% python3 -q
>>> import numpy as np
>>> import numpy.linalg as la
>>> np.set_printoptions(precision=1, suppress=True, linewidth=120)
>>> tidy = lambda a: np.round(a, 1) + 0
>>> X = np.loadtxt("block3.csv", delimiter=",")
>>> print(tidy(X))
[[ 0.4  0.5 -1.2  1.5]
 [-1.8 -0.2  0.2  0.8]
 [ 0.7 -0.8  1.3  1.1]
 [ 0.   1.7  1.   0.1]]
>>> print(tidy(X - X[0]))
[[ 0.   0.   0.   0. ]
 [-2.2 -0.7  1.4 -0.7]
 [ 0.3 -1.4  2.4 -0.4]
 [-0.4  1.2  2.1 -1.3]]
>>> print(np.unravel_index(np.abs(X).argmax(), X.shape))
(np.int64(1), np.int64(0))
>>> print(tidy(la.norm(X)))
4.0
>>> print(np.count_nonzero(X))
15
>>> print(tidy(la.svd(X, compute_uv=False)))
[2. 2. 2. 2.]
>>> print(tidy(la.det(X)))
-16.0
>>> x0 = np.array([-7, 6, -8, -6])
>>> target = X @ x0
>>> coef, lr = np.zeros(4), 1 / la.norm(X, 2) ** 2
>>> for i in range(30):
...     coef -= lr * X.T @ (X @ coef - target)
...     if i % 5 == 0: print(i, round(la.norm(X @ coef - target), 1))
... 
0 0.0
5 0.0
10 0.0
15 0.0
20 0.0
25 0.0
>>> print(coef)
[-7.  6. -8. -6.]
>>> Q, r_ = la.qr(X)
>>> print(tidy(Q @ r_))
[[ 0.4  0.5 -1.2  1.5]
 [-1.8 -0.2  0.2  0.8]
 [ 0.7 -0.8  1.3  1.1]
 [ 0.   1.7  1.   0.1]]
>>> print(np.allclose(r_.T @ r_, X.T @ X))
True
>>> print(tidy(la.eigvals(X)))
[-2. +0.j   0.8+1.8j  0.8-1.8j  2. +0.j ]
>>> print(tidy(la.det(X.T)))
-16.0
>>> print(tidy(np.kron(np.eye(2, dtype=int), X)))
[[ 0.4  0.5 -1.2  1.5  0.   0.   0.   0. ]
 [-1.8 -0.2  0.2  0.8  0.   0.   0.   0. ]
 [ 0.7 -0.8  1.3  1.1  0.   0.   0.   0. ]
 [ 0.   1.7  1.   0.1  0.   0.   0.   0. ]
 [ 0.   0.   0.   0.   0.4  0.5 -1.2  1.5]
 [ 0.   0.   0.   0.  -1.8 -0.2  0.2  0.8]
 [ 0.   0.   0.   0.   0.7 -0.8  1.3  1.1]
 [ 0.   0.   0.   0.   0.   1.7  1.   0.1]]
>>> print(tidy(np.einsum("ii->", X)))
1.6
>>> print(tidy(np.einsum("ij,ji->", X, X)))
2.7
>>> W0 = np.load("layer19.npy")
>>> print(W0)
[[119 107 -71]
 [107 126 -50]
 [-71 -50  68]]
>>> x0 = np.ones(3)
>>> for _ in range(5):
...     x0 = W0 @ x0
...     x0 /= la.norm(x0)
...     print(round(x0 @ W0 @ x0, 1))
... 
256.6
266.2
266.4
266.4
266.4
>>> print(tidy(x0))
[ 0.7  0.6 -0.4]
>>> w1 = np.array([[2, -1, -2], [2, -1, 2], [2, 1, 2]])
>>> coef = np.array([1, 0, 1])
>>> H = np.maximum(W0 @ w1 + coef, 0)
>>> print(la.matrix_rank(H))
2
>>> print(tidy((H > 0).mean(axis=0)))
[0.7 0.3 0.3]
>>> cent = np.array([[0, -1, -1], [2, 1, 2], [-2, 1, 1]])
>>> print(H @ cent)
[[   0 -311 -311]
 [   0 -367 -367]
 [  20  368  557]]
>>> print((H @ cent).round(6).argmax(axis=1))
[0 0 2]
>>> K = np.load("test15.npy")
>>> print(K)
[[ 1.9  0.3 -2.1]
 [-0.3 -0.3  0.2]
 [ 0.1 -0.7 -0.2]
 [ 0.2 -0.9 -0.3]
 [ 0.8 -1.  -0.9]
 [-0.1  0.1  0.3]
 [-0.1  0.4  0. ]
 [-0.4  0.4  0.5]
 [ 0.7 -1.1 -0.5]
 [-2.7 -0.4  2.6]
 [ 0.  -0.3  0.1]
 [ 0.4 -1.2 -0.2]
 [-0.8  1.6  0.9]
 [-0.8  2.5  0.7]
 [ 0.5  2.2 -0.5]
 [ 0.3 -0.3 -0.3]
 [ 0.4  0.7 -0.3]]
>>> d = la.norm(K[:, None] - K[None], axis=-1)
>>> print(d.mean(axis=1).argmax())
9
>>> print(d[7].round(6).argsort(kind="stable")[:4])
[7 5 6 1]
>>> print(tidy(la.norm(K - K.mean(axis=0), axis=1)))
[2.8 0.6 0.8 1.1 1.6 0.3 0.3 0.7 1.5 3.8 0.4 1.4 1.9 2.6 2.2 0.6 0.8]
>>> print(d.shape)
(17, 17)
>>> print(tidy(d[:5, :5]))
[[0.  3.2 2.8 2.8 2.1]
 [3.2 0.  0.7 0.9 1.7]
 [2.8 0.7 0.  0.2 1. ]
 [2.8 0.9 0.2 0.  0.9]
 [2.1 1.7 1.  0.9 0. ]]
>>> hat = K @ la.solve(K.T @ K, K.T)
>>> print(tidy(np.trace(hat)))
3.0
>>> print(np.allclose(hat @ hat, hat))
True
>>> print(tidy(np.diag(hat)))
[0.4 0.1 0.1 0.1 0.1 0.2 0.  0.1 0.2 0.6 0.  0.2 0.2 0.3 0.3 0.  0.1]
>>> print(tidy(hat @ K[:, 1]))
[ 0.3 -0.3 -0.7 -0.9 -1.   0.1  0.4  0.4 -1.1 -0.4 -0.3 -1.2  1.6  2.5  2.2 -0.3  0.7]
>>> Uu, s, Vt = la.svd(K)
>>> print(tidy(s))
[5.5 4.3 0.4]
>>> Y = Uu[:, :2] @ np.diag(s[:2]) @ Vt[:2]
>>> print(tidy(la.norm(K - Y, 2)), tidy(s[2]))
0.4 0.4
>>> print(la.matrix_rank(K, rtol=0.05))
3
>>> print(tidy(Y))
[[ 2.   0.3 -2. ]
 [-0.2 -0.3  0.3]
 [ 0.2 -0.7 -0.1]
 [ 0.3 -0.9 -0.2]
 [ 0.9 -1.  -0.8]
 [-0.2  0.1  0.2]
 [-0.1  0.4  0. ]
 [-0.5  0.4  0.5]
 [ 0.6 -1.1 -0.6]
 [-2.6 -0.4  2.7]
 [ 0.  -0.3  0.1]
 [ 0.3 -1.2 -0.3]
 [-0.9  1.6  0.8]
 [-0.8  2.5  0.7]
 [ 0.5  2.2 -0.5]
 [ 0.3 -0.3 -0.3]
 [ 0.3  0.7 -0.4]]
>>> print(tidy(la.norm(K - Y) / la.norm(K)))
0.1
>>> print(tidy(np.abs(K - Y).max()))
0.1
>>> print(tidy(np.abs(Y).max()))
2.7
>>> print(np.count_nonzero(Y))
51
>>> print(tidy(np.diff(Y, axis=0)))
[[-2.2 -0.6  2.3]
 [ 0.4 -0.4 -0.4]
 [ 0.1 -0.2 -0.1]
 [ 0.6 -0.1 -0.6]
 [-1.1  1.1  1. ]
 [ 0.1  0.3 -0.2]
 [-0.4  0.   0.4]
 [ 1.1 -1.5 -1. ]
 [-3.2  0.7  3.3]
 [ 2.6  0.1 -2.6]
 [ 0.4 -0.9 -0.3]
 [-1.2  2.8  1.1]
 [ 0.1  0.9 -0.1]
 [ 1.2 -0.3 -1.3]
 [-0.2 -2.5  0.2]
 [ 0.   1.  -0.1]]
>>> print(np.unravel_index(np.abs(Y).argmax(), Y.shape))
(np.int64(9), np.int64(2))
>>> Q, vecs = la.qr(K[:, :1])[0], la.qr(K[:, 1:])[0]
>>> s = la.svd(Q.T @ vecs, compute_uv=False)
>>> print(tidy(la.norm(Q @ Q.T - vecs @ vecs.T, 2)))
1.0
>>> print(tidy(s))
[1.]
>>> print((s > 0.9).sum())
1
>>> Y = np.array([[6, 6, -3], [-8, -6, 1], [-6, -7, -2], [-8, 9, 9]])
>>> cent = np.array([[1, 3, 2, -2], [2, -1, -3, 1], [2, -3, -3, -3]])
>>> rng = np.random.default_rng(7161)
>>> J = Y @ cent + 0.1 * rng.normal(size=(4, 4))
>>> print(tidy(J))
[[ 12.2  21.1   2.9   2.8]
 [-18.4 -20.9  -1.    7.2]
 [-24.1  -4.9  15.   11.1]
 [ 28.  -60.  -69.9  -2. ]]
>>> f = np.array([4, 5])
>>> print(tidy(np.cross(J[2, :3], J[1, :3])))
[ 318.  -300.3  413.6]
>>> print(tidy(np.convolve(J[2], f)))
[ -96.3 -139.9   35.6  119.2   55.4]
>>> print(tidy(np.diff(J, axis=0)))
[[-30.5 -42.   -3.9   4.4]
 [ -5.7  16.   16.    3.9]
 [ 52.1 -55.1 -84.9 -13. ]]
>>> print(tidy(la.norm(J)))
108.0
>>> print(tidy(J - J[0]))
[[  0.    0.    0.    0. ]
 [-30.5 -42.   -3.9   4.4]
 [-36.2 -26.   12.1   8.3]
 [ 15.8 -81.1 -72.8  -4.8]]
>>> print(tidy(np.abs(J).max()))
69.9
>>> print(tidy(J.sum(axis=1)))
[  39.   -33.1   -2.9 -103.9]
>>> print(tidy(J.sum(axis=0)))
[ -2.3 -64.6 -53.2  19.1]
>>> print(la.matrix_rank(J))
4
